>>> import numpy as np
>>> import numpy.linalg as la
>>> np.set_printoptions(suppress=True, linewidth=160)
>>> J = np.load("a.npy")
>>> J
array([[-0.96,  0.54,  0.54, -0.72, -0.24, -0.18, -0.96, -0.6 , -0.6 ,  0.66],
       [ 1.43, -0.81, -0.81,  1.11,  0.42,  0.26,  1.4 ,  0.93,  1.02, -0.9 ],
       [ 2.12, -1.17, -1.17,  1.44,  0.28,  0.43,  2.24,  1.18,  0.82, -1.79],
       [ 0.96, -0.45, -0.45,  0.12, -0.76,  0.31,  1.44,  0.02, -1.42, -1.99],
       [-0.78,  0.36,  0.36, -0.06,  0.68, -0.26, -1.2 ,  0.02,  1.28,  1.7 ],
       [-0.53,  0.27,  0.27, -0.21,  0.18, -0.14, -0.68, -0.15,  0.3 ,  0.78],
       [-0.69,  0.45,  0.45, -0.93, -0.86, -0.04, -0.36, -0.83, -1.82, -0.44],
       [ 1.47, -0.9 , -0.9 ,  1.59,  1.18,  0.17,  1.08,  1.39,  2.56,  0.07],
       [-1.54,  0.72,  0.72, -0.18,  1.24, -0.5 , -2.32, -0.02,  2.32,  3.22],
       [-0.49,  0.27,  0.27, -0.33, -0.06, -0.1 , -0.52, -0.27, -0.18,  0.42]])
>>> round(la.norm(J[8], 1), 2), round(la.norm(J[8], np.inf), 2)
(np.float64(12.78), np.float64(3.22))
>>> np.round(la.norm(J[8] - J[2]), 2)
np.float64(8.63)
>>> [round(float(x), 2) for x in la.svd(J, compute_uv=False)[:3]]
[8.13, 6.18, 0.0]
>>> la.matrix_rank(J, rtol=0.1)
np.int64(2)
>>> np.allclose(J @ J.T, J.T @ J)
False
>>> round(float(np.abs(la.eigvals(J)).max()), 2)
4.24
>>> np.round(np.sort(np.abs(la.eigvals(J))), 2) + 0
array([0.  , 0.  , 0.  , 0.  , 0.  , 0.  , 0.  , 0.  , 2.75, 4.24])
>>> np.round(np.trace(J), 2)
np.float64(1.49)
>>> M2 = np.array([[2, 2],
...     [1, 0],
...     [0, 1],
...     [2, 2],
...     [0, 0],
...     [1, 0],
...     [0, 2],
...     [1, 1],
...     [0, 0],
...     [2, 0]])
>>> np.round(np.einsum("ij->j", J), 2)
array([ 0.99, -0.72, -0.72,  1.83,  2.06, -0.05,  0.12,  1.67,  4.28,  1.73])
>>> np.round(np.einsum("ij,ij->i", J, J), 2)
array([ 4.19,  9.51, 19.86, 10.07,  7.37,  1.71,  6.81, 17.39, 26.36,  1.06])
>>> la.matrix_rank(J @ M2)
np.int64(2)
>>> np.round(J @ la.pinv(J) @ J, 2)
array([[-0.96,  0.54,  0.54, -0.72, -0.24, -0.18, -0.96, -0.6 , -0.6 ,  0.66],
       [ 1.43, -0.81, -0.81,  1.11,  0.42,  0.26,  1.4 ,  0.93,  1.02, -0.9 ],
       [ 2.12, -1.17, -1.17,  1.44,  0.28,  0.43,  2.24,  1.18,  0.82, -1.79],
       [ 0.96, -0.45, -0.45,  0.12, -0.76,  0.31,  1.44,  0.02, -1.42, -1.99],
       [-0.78,  0.36,  0.36, -0.06,  0.68, -0.26, -1.2 ,  0.02,  1.28,  1.7 ],
       [-0.53,  0.27,  0.27, -0.21,  0.18, -0.14, -0.68, -0.15,  0.3 ,  0.78],
       [-0.69,  0.45,  0.45, -0.93, -0.86, -0.04, -0.36, -0.83, -1.82, -0.44],
       [ 1.47, -0.9 , -0.9 ,  1.59,  1.18,  0.17,  1.08,  1.39,  2.56,  0.07],
       [-1.54,  0.72,  0.72, -0.18,  1.24, -0.5 , -2.32, -0.02,  2.32,  3.22],
       [-0.49,  0.27,  0.27, -0.33, -0.06, -0.1 , -0.52, -0.27, -0.18,  0.42]])
>>> np.abs(np.diag(la.qr(J)[1])) > 1e-9
array([ True,  True, False, False, False, False, False, False, False, False])
>>> np.allclose(J[:-1].T @ la.lstsq(J[:-1].T, J[-1])[0], J[-1])
True
>>> round(np.trace(la.pinv(J) @ J), 2)
np.float64(2.0)
>>> la.lstsq(J[:-1].T, J[-1])[2]
np.int32(2)
>>> K = np.load("dump.npy")
>>> K
array([[1.  , 0.2 , 0.04, 0.01, 0.  , 0.  , 0.  , 0.  ],
       [0.2 , 1.  , 0.2 , 0.04, 0.01, 0.  , 0.  , 0.  ],
       [0.04, 0.2 , 1.  , 0.2 , 0.04, 0.01, 0.  , 0.  ],
       [0.01, 0.04, 0.2 , 1.  , 0.2 , 0.04, 0.01, 0.  ],
       [0.  , 0.01, 0.04, 0.2 , 1.  , 0.2 , 0.04, 0.01],
       [0.  , 0.  , 0.01, 0.04, 0.2 , 1.  , 0.2 , 0.04],
       [0.  , 0.  , 0.  , 0.01, 0.04, 0.2 , 1.  , 0.2 ],
       [0.  , 0.  , 0.  , 0.  , 0.01, 0.04, 0.2 , 1.  ]])
>>> # equal to its transpose
>>> vec = np.ones(8)
>>> for _ in range(6):
...     vec = K @ vec
...     vec /= la.norm(vec)
...     print(round(vec @ K @ vec, 2))
... 
1.43
1.44
1.45
1.45
1.45
1.45
>>> round(float(la.eigvalsh(K)[-1]), 2)
1.45
